% ipython --no-banner

In [1]: import numpy as np

In [2]: np.set_printoptions(precision=2, suppress=True, linewidth=100)

In [3]: feats = np.load("a.npy")

In [4]: print(feats)
[[0.33 0.33 0.17 0.17]
 [0.   0.5  0.   0.5 ]
 [0.25 0.25 0.12 0.38]
 [0.38 0.38 0.   0.25]]

In [5]: B = np.array([[0, 2], [1, 2]])

In [6]: basis = np.kron(B, feats)

In [7]: print(basis)
[[0.   0.   0.   0.   0.67 0.67 0.33 0.33]
 [0.   0.   0.   0.   0.   1.   0.   1.  ]
 [0.   0.   0.   0.   0.5  0.5  0.25 0.75]
 [0.   0.   0.   0.   0.75 0.75 0.   0.5 ]
 [0.33 0.33 0.17 0.17 0.67 0.67 0.33 0.33]
 [0.   0.5  0.   0.5  0.   1.   0.   1.  ]
 [0.25 0.25 0.12 0.38 0.5  0.5  0.25 0.75]
 [0.38 0.38 0.   0.25 0.75 0.75 0.   0.5 ]]

In [8]: print(basis.shape)
(8, 8)

In [9]: B = basis / np.linalg.norm(basis, axis=1, keepdims=True)

In [10]: gram = B @ B.T

In [11]: print((gram - 2 * np.eye(8)).round(6).argmax(axis=1))
[3 5 3 0 7 1 7 4]

In [12]: print(np.argwhere(np.triu(np.abs(gram) > 0.95, 1)))
[]

In [13]: print(round(np.degrees(np.arccos(np.clip(gram[3, 1], -1, 1))), 2))
41.08

In [14]: print(np.poly(feats))
[ 1.   -1.21  0.22 -0.02  0.01]

In [15]: print(round(np.linalg.eigvals(feats).sum().real, 2))
1.21

In [16]: print(np.linalg.eigvals(feats))
[ 1.  +0.j   -0.03+0.17j -0.03-0.17j  0.27+0.j  ]

In [17]: print(round(float(np.linalg.det(2 * feats)), 2), np.round(np.linalg.det(feats), 2))
0.12 0.01

In [18]: print(round(float(np.einsum("ij,ji->", feats, feats)), 2))
1.02

In [19]: print(round(np.linalg.det(feats[::-1]), 2))
0.01

In [20]: print(feats @ np.ones(4))
[1. 1. 1. 1.]

In [21]: print(np.linalg.matrix_power(feats, 100))
[[0.21 0.41 0.04 0.34]
 [0.21 0.41 0.04 0.34]
 [0.21 0.41 0.04 0.34]
 [0.21 0.41 0.04 0.34]]

In [22]: print(np.linalg.matrix_power(feats, 2))
[[0.22 0.38 0.08 0.33]
 [0.19 0.44 0.   0.38]
 [0.26 0.38 0.06 0.31]
 [0.22 0.41 0.06 0.31]]

In [23]: p = np.eye(4)[3]

In [24]: for _ in range(3):
    ...:     p = p @ feats
    ...:     print(p.round(2))
    ...: 
[0.38 0.38 0.   0.25]
[0.22 0.41 0.06 0.31]
[0.21 0.41 0.04 0.34]
